$ python3 -q
>>> import numpy as np
>>> from numpy import linalg as LA
>>> np.set_printoptions(precision=2, suppress=True, linewidth=160)
>>> Q, _ = LA.qr(np.array([[-0.1, 1.0, -0.6, 0.5],
...     [1.2, 0.0, -2.2, 0.2],
...     [0.3, 1.2, 1.1, 0.9],
...     [0.4, 0.2, 0.6, -0.1]]))
>>> W0 = Q[:, :2]
>>> W0
array([[-0.08, -0.66],
       [ 0.92,  0.15],
       [ 0.23, -0.73],
       [ 0.31, -0.08]])
>>> out = np.c_[W0[:, :1] @ np.array([[-2]]), np.array([-1, -1, -2, -2])]
>>> out
array([[ 0.15, -1.  ],
       [-1.84, -1.  ],
       [-0.46, -2.  ],
       [-0.61, -2.  ]])
>>> print(LA.matrix_rank(np.c_[W0, out]))
3
>>> np.round(LA.lstsq(W0, out[:, 0])[0], 2) + 0
array([-2.,  0.])
>>> feats = np.load("data.npy")
>>> feats
array([[ 3,  3,  3,  3],
       [ 3,  6,  6,  6],
       [ 3,  6,  9,  9],
       [ 3,  6,  9, 12]])
>>> w, vecs = LA.eig(feats)
>>> np.sort(LA.eigvals(LA.inv(feats)))
array([0.04, 0.33, 0.78, 1.18])
>>> np.sort(LA.eigvals(feats.T))
array([ 0.85,  1.28,  3.  , 24.87])
>>> Q, vecs = LA.qr(feats[:, :2])[0], LA.qr(feats[:, 2:])[0]
>>> sig = LA.svd(Q.T @ vecs, compute_uv=False)
>>> sig
array([0.99, 0.16])
>>> round(float(LA.norm(Q @ Q.T - vecs @ vecs.T, 2)), 2)
0.99
>>> (sig > 0.9).sum()
np.int64(1)
>>> rng = np.random.default_rng(18722)
>>> out = feats + rng.integers(-2, 3, (4, 1)) @ rng.integers(-2, 3, (1, 4))
>>> out
array([[ 3,  3,  3,  3],
       [ 3,  2, 10, 10],
       [ 3,  4, 11, 11],
       [ 3,  8,  7, 10]])
>>> LA.matrix_rank(out - feats, tol=1e-8)
np.int64(1)
>>> out - feats
array([[ 0,  0,  0,  0],
       [ 0, -4,  4,  4],
       [ 0, -2,  2,  2],
       [ 0,  2, -2, -2]])
>>> print(np.abs(out - feats).sum(axis=1))
[ 0 12  6  6]
